$ python -q
>>> import numpy as np
>>> import numpy.linalg as la
>>> np.set_printoptions(precision=2, suppress=True, linewidth=120, sign=" ")
>>> C = np.array([[3, 0, 3], [3, 2, 5], [4, 4, 3]])
>>> X = np.repeat(C, 16 // 3, axis=0)
>>> rng = np.random.default_rng(1158)
>>> X = X + 0.02 * rng.normal(size=X.shape)
>>> X
array([[ 3.  ,  0.01,  2.96],
       [ 2.96, -0.02,  3.02],
       [ 3.  , -0.01,  3.02],
       [ 2.98, -0.04,  3.04],
       [ 2.99, -0.01,  3.  ],
       [ 2.98,  2.  ,  5.  ],
       [ 3.03,  1.97,  5.02],
       [ 3.02,  2.  ,  5.  ],
       [ 2.97,  1.98,  5.02],
       [ 2.98,  2.  ,  5.03],
       [ 4.01,  4.02,  3.03],
       [ 3.97,  3.99,  3.01],
       [ 3.95,  3.97,  2.97],
       [ 4.03,  3.98,  3.05],
       [ 3.99,  4.01,  3.02]])
>>> M2 = X + rng.integers(-2, 3, (15, 1)) @ rng.integers(-2, 3, (1, 3))
>>> M2
array([[ 3.  , -1.99,  0.96],
       [ 2.96,  0.98,  4.02],
       [ 3.  ,  1.99,  5.02],
       [ 2.98,  1.96,  5.04],
       [ 2.99, -0.01,  3.  ],
       [ 2.98,  3.  ,  6.  ],
       [ 3.03, -0.03,  3.02],
       [ 3.02,  3.  ,  6.  ],
       [ 2.97,  2.98,  6.02],
       [ 2.98,  4.  ,  7.03],
       [ 4.01,  2.02,  1.03],
       [ 3.97,  4.99,  4.01],
       [ 3.95,  5.97,  4.97],
       [ 4.03,  4.98,  4.05],
       [ 3.99,  5.01,  4.02]])
>>> np.round(la.svd(M2 - X, compute_uv=False), 2) + 0
array([ 8.37,  0.  ,  0.  ])
>>> la.matrix_rank(M2 - X, tol=1e-8)
np.int64(1)
>>> M2 - X
array([[ 0., -2., -2.],
       [ 0.,  1.,  1.],
       [ 0.,  2.,  2.],
       [ 0.,  2.,  2.],
       [ 0.,  0.,  0.],
       [ 0.,  1.,  1.],
       [ 0., -2., -2.],
       [ 0.,  1.,  1.],
       [ 0.,  1.,  1.],
       [ 0.,  2.,  2.],
       [ 0., -2., -2.],
       [ 0.,  1.,  1.],
       [ 0.,  2.,  2.],
       [ 0.,  1.,  1.],
       [ 0.,  1.,  1.]])
>>> np.abs(M2 - X).sum(axis=1)
array([ 4.,  2.,  4.,  4.,  0.,  2.,  4.,  2.,  2.,  4.,  4.,  2.,  4.,  2.,  2.])
>>> P = M2 @ la.solve(M2.T @ M2, M2.T)
>>> np.round(la.eigvalsh(P), 2) + 0
array([ 0.,  0.,  0.,  0.,  0.,  0.,  0.,  0.,  0.,  0.,  0.,  0.,  1.,  1.,  1.])
>>> np.trace(P)
np.float64(3.0)
>>> Xc = (X - X.mean(axis=0)) / X.std(axis=0)
>>> Xc.std(axis=0)
array([ 1.,  1.,  1.])
>>> np.argwhere(np.abs(Xc) > 2)
array([], shape=(0, 2), dtype=int64)
>>> coef = la.lstsq(np.delete(Xc, 1, axis=1), Xc[:, 1])[0]
>>> round(1 - np.var(Xc[:, 1] - np.delete(Xc, 1, axis=1) @ coef), 2)
np.float64(1.0)
>>> np.abs(coef).argmax()
np.int64(0)
>>> coef
array([ 1.14,  0.56])
>>> M2 = np.array([[-1, 2], [1, -2], [1, -2]])
>>> np.einsum("ij->j", X)
array([ 49.87,  29.85,  55.18])
